$ ipython --no-banner

In [1]: import numpy as np

In [2]: np.set_printoptions(precision=2, suppress=True, linewidth=160)

In [3]: A = np.loadtxt("sample3.csv", delimiter=",")

In [4]: A
Out[4]: 
array([[-26.84,  17.89,  17.93],
       [ 27.21, -17.93, -17.98],
       [ 11.98,  -8.06,  -8.04],
       [ 24.07, -15.78, -16.05]])

In [5]: vec = np.array([3, 1, 3])

In [6]: rhs = A @ vec

In [7]: np.linalg.solve(A.T @ A, A.T @ rhs)
Out[7]: array([3., 1., 3.])

In [8]: rng = np.random.default_rng(139)

In [9]: rhs = rhs + 0.3 * rng.normal(size=4)

In [10]: rhs
Out[10]: array([-9.1 ,  9.31,  3.68,  8.  ])

In [11]: coef, *_ = np.linalg.lstsq(A, rhs)

In [12]: print([round(float(np.linalg.norm(np.linalg.solve(A.T @ A + lam * np.eye(3), A.T @ rhs))), 2) for lam in (0, 1, 10, 100)])
[2.09, 0.25, 0.24, 0.24]

In [13]: np.round(np.linalg.norm(rhs - A @ coef), 2)
Out[13]: np.float64(0.31)

In [14]: M2 = np.c_[A[:, :1] @ np.array([[3]]), np.array([1, 2, 2, 1])]

In [15]: M2
Out[15]: 
array([[-80.52,   1.  ],
       [ 81.63,   2.  ],
       [ 35.94,   2.  ],
       [ 72.21,   1.  ]])

In [16]: np.linalg.matrix_rank(M2)
Out[16]: np.int64(2)

In [17]: np.linalg.matrix_rank(np.c_[A, M2])
Out[17]: np.int64(4)

In [18]: np.round(np.linalg.lstsq(A, M2[:, 0])[0], 2) + 0
Out[18]: array([3., 0., 0.])

In [19]: np.linalg.norm(np.linalg.qr(A)[0].T @ M2, axis=0) ** 2 / ((M2 ** 2).sum(axis=0) + 1e-12)
Out[19]: array([1.  , 0.35])

In [20]: Uu, sig, vt = np.linalg.svd(A)

In [21]: np.argmax(sig[:-1] / (sig[1:] + 1e-6)) + 1
Out[21]: np.int64(1)

In [22]: sig
Out[22]: array([64.08,  0.21,  0.12])

In [23]: M2 = Uu[:, :1] @ np.diag(sig[:1]) @ vt[:1]

In [24]: np.round(np.abs(A - M2).max(), 2)
Out[24]: np.float64(0.12)

In [25]: np.linalg.matrix_rank(A, rtol=0.05)
Out[25]: np.int64(1)

In [26]: np.linalg.matrix_rank(M2)
Out[26]: np.int64(1)
